$ ipython --no-banner

In [1]: import numpy as np

In [2]: np.set_printoptions(suppress=True, linewidth=120)

In [3]: X = np.load("w.npy")

In [4]: X
Out[4]: 
array([[ 1.2,  5.5, -0.1, -1.5, -0.6, -0.3, -1. ],
       [ 1.9,  3. ,  1.3,  3.5, -0.9,  1.3, -1.4],
       [ 1.8,  6.5, -1.1, -1.8, -2. , -0.1,  0.3],
       [-1.4, 11.5,  0.9, -0.6,  1.5, -1.9, -0.6],
       [-0.2,  3.5, -0.5,  0.8, -0.4,  0.9, -1.5]])

In [5]: W = np.array([[1, 0, -3, 1],
   ...:     [-2, -3, -1, 1],
   ...:     [1, -3, -2, 2],
   ...:     [2, 1, 2, 1],
   ...:     [-1, -2, 1, -3],
   ...:     [2, 2, -2, 2],
   ...:     [1, -2, 1, -2]])

In [6]: c = np.array([-2, -2, -2, 0])

In [7]: hid = np.maximum(X @ W + c, 0)

In [8]: (hid > 0).mean(axis=0)
Out[8]: array([0.2, 0. , 0. , 1. ])

In [9]: print(np.linalg.matrix_rank(hid))
2

In [10]: basis = np.array([[0, -1], [3, -3], [-2, 2], [-1, 3]])

In [11]: np.round(hid @ basis, 4)
Out[11]: 
array([[ -8.2,  24.6],
       [-19.1,  53. ],
       [ -9.5,  28.5],
       [ -4.2,  12.6],
       [ -9.1,  27.3]])

In [12]: print(W @ basis)
[[ 5 -4]
 [-8 12]
 [-7 10]
 [-2  2]
 [-5  0]
 [ 8 -6]
 [-6  1]]

In [13]: M = np.load("layer1.npy")

In [14]: M.round(4)
Out[14]: 
array([[ 1.   ,  0.   ,  0.   ,  0.   ,  0.   ,  0.   ],
       [ 0.   , -0.5  ,  0.   ,  0.   ,  0.   , -0.866],
       [ 0.   ,  0.   ,  1.   ,  0.   ,  0.   ,  0.   ],
       [ 0.   ,  0.   ,  0.   ,  1.   ,  0.   ,  0.   ],
       [ 0.   ,  0.   ,  0.   ,  0.   ,  1.   ,  0.   ],
       [ 0.   ,  0.866,  0.   ,  0.   ,  0.   , -0.5  ]])

In [15]: x = np.array([3, 1, -2, 4, -1, 3])

In [16]: rhs = M @ x

In [17]: c, lr = np.zeros(6), 1 / np.linalg.norm(M, 2) ** 2

In [18]: for i in range(5):
    ...:     c -= lr * M.T @ (M @ c - rhs)
    ...:     if i % 1 == 0: print(i, round(np.linalg.norm(M @ c - rhs), 4))
    ...: 
0 0.0
1 0.0
2 0.0
3 0.0
4 0.0

In [19]: round(np.linalg.cond(M), 4)
Out[19]: np.float64(1.0)

In [20]: F = np.load("run4.npy")

In [21]: F
Out[21]: 
array([[ 0.,  1.,  5.,  0.,  0., -1., -5.],
       [ 1.,  0.,  0.,  0.,  0.,  0.,  0.],
       [ 5.,  0.,  0.,  0.,  0.,  0.,  0.],
       [ 0.,  0.,  0.,  0.,  0.,  0.,  0.],
       [ 0.,  0.,  0.,  0.,  0.,  0.,  0.],
       [-1.,  0.,  0.,  0.,  0.,  0.,  0.],
       [-5.,  0.,  0.,  0.,  0.,  0.,  0.]])

In [22]: f = np.array([5, 3])

In [23]: np.polyval(f, F[4])
Out[23]: array([3., 3., 3., 3., 3., 3., 3.])

In [24]: np.correlate(F[4], F[5], "full")
Out[24]: array([0., 0., 0., 0., 0., 0., 0., 0., 0., 0., 0., 0., 0.])
